% python3 -q
>>> import numpy as np
>>> np.set_printoptions(precision=2, suppress=True, linewidth=120)
>>> J = np.loadtxt("case0.csv", delimiter=",")
>>> J
array([[3., 0., 2., 0., 2., 2., 2.],
       [0., 3., 0., 0., 0., 0., 0.],
       [2., 0., 3., 0., 2., 2., 2.],
       [0., 0., 0., 3., 0., 0., 0.],
       [2., 0., 2., 0., 3., 2., 2.],
       [2., 0., 2., 0., 2., 3., 2.],
       [2., 0., 2., 0., 2., 2., 3.]])
>>> M2 = np.linalg.inv(J)
>>> M2
array([[ 0.82,  0.  , -0.18,  0.  , -0.18, -0.18, -0.18],
       [ 0.  ,  0.33,  0.  ,  0.  ,  0.  ,  0.  ,  0.  ],
       [-0.18,  0.  ,  0.82,  0.  , -0.18, -0.18, -0.18],
       [ 0.  ,  0.  ,  0.  ,  0.33,  0.  ,  0.  ,  0.  ],
       [-0.18,  0.  , -0.18,  0.  ,  0.82, -0.18, -0.18],
       [-0.18,  0.  , -0.18,  0.  , -0.18,  0.82, -0.18],
       [-0.18,  0.  , -0.18,  0.  , -0.18, -0.18,  0.82]])
>>> np.linalg.det(J) * M2
array([[ 81.,   0., -18.,   0., -18., -18., -18.],
       [  0.,  33.,   0.,   0.,   0.,   0.,   0.],
       [-18.,   0.,  81.,   0., -18., -18., -18.],
       [  0.,   0.,   0.,  33.,   0.,   0.,   0.],
       [-18.,   0., -18.,   0.,  81., -18., -18.],
       [-18.,   0., -18.,   0., -18.,  81., -18.],
       [-18.,   0., -18.,   0., -18., -18.,  81.]])
>>> np.round(np.linalg.cond(J), 2)
np.float64(11.0)
>>> np.round(J @ M2, 2) + 0
array([[1., 0., 0., 0., 0., 0., 0.],
       [0., 1., 0., 0., 0., 0., 0.],
       [0., 0., 1., 0., 0., 0., 0.],
       [0., 0., 0., 1., 0., 0., 0.],
       [0., 0., 0., 0., 1., 0., 0.],
       [0., 0., 0., 0., 0., 1., 0.],
       [0., 0., 0., 0., 0., 0., 1.]])
>>> np.allclose(M2, J.T)
False
>>> np.round(np.linalg.det(J) * np.linalg.det(M2), 2)
np.float64(1.0)
>>> round(float(np.linalg.det(M2)), 2)
0.01
>>> M2 @ M2
array([[ 0.8 ,  0.  , -0.2 ,  0.  , -0.2 , -0.2 , -0.2 ],
       [ 0.  ,  0.11,  0.  ,  0.  ,  0.  ,  0.  ,  0.  ],
       [-0.2 ,  0.  ,  0.8 ,  0.  , -0.2 , -0.2 , -0.2 ],
       [ 0.  ,  0.  ,  0.  ,  0.11,  0.  ,  0.  ,  0.  ],
       [-0.2 ,  0.  , -0.2 ,  0.  ,  0.8 , -0.2 , -0.2 ],
       [-0.2 ,  0.  , -0.2 ,  0.  , -0.2 ,  0.8 , -0.2 ],
       [-0.2 ,  0.  , -0.2 ,  0.  , -0.2 , -0.2 ,  0.8 ]])
>>> np.sort(np.abs(np.linalg.eigvals(M2)))
array([0.09, 0.33, 0.33, 1.  , 1.  , 1.  , 1.  ])
>>> np.allclose(M2 @ M2.T, M2.T @ M2)
True
>>> np.round(np.abs(np.linalg.eigvals(M2)).max(), 2)
np.float64(1.0)
>>> ev, V = np.linalg.eigh(J)
>>> x = np.array([3, 3, 0, 2, 3, 3, 1])
>>> np.linalg.eigvalsh(J[1:, 1:])
array([1., 1., 1., 3., 3., 9.])
>>> np.round(V * np.sqrt(ev) @ V.T, 2) + 0
array([[1.46, 0.  , 0.46, 0.  , 0.46, 0.46, 0.46],
       [0.  , 1.73, 0.  , 0.  , 0.  , 0.  , 0.  ],
       [0.46, 0.  , 1.46, 0.  , 0.46, 0.46, 0.46],
       [0.  , 0.  , 0.  , 1.73, 0.  , 0.  , 0.  ],
       [0.46, 0.  , 0.46, 0.  , 1.46, 0.46, 0.46],
       [0.46, 0.  , 0.46, 0.  , 0.46, 1.46, 0.46],
       [0.46, 0.  , 0.46, 0.  , 0.46, 0.46, 1.46]])
>>> (np.sign(V[:, -1].round(6)) == np.sign(V[0, -1].round(6))).astype(int)
array([1, 0, 1, 0, 1, 1, 1])
>>> np.round(V * np.maximum(ev, 0) @ V.T, 2) + 0
array([[3., 0., 2., 0., 2., 2., 2.],
       [0., 3., 0., 0., 0., 0., 0.],
       [2., 0., 3., 0., 2., 2., 2.],
       [0., 0., 0., 3., 0., 0., 0.],
       [2., 0., 2., 0., 3., 2., 2.],
       [2., 0., 2., 0., 2., 3., 2.],
       [2., 0., 2., 0., 2., 2., 3.]])
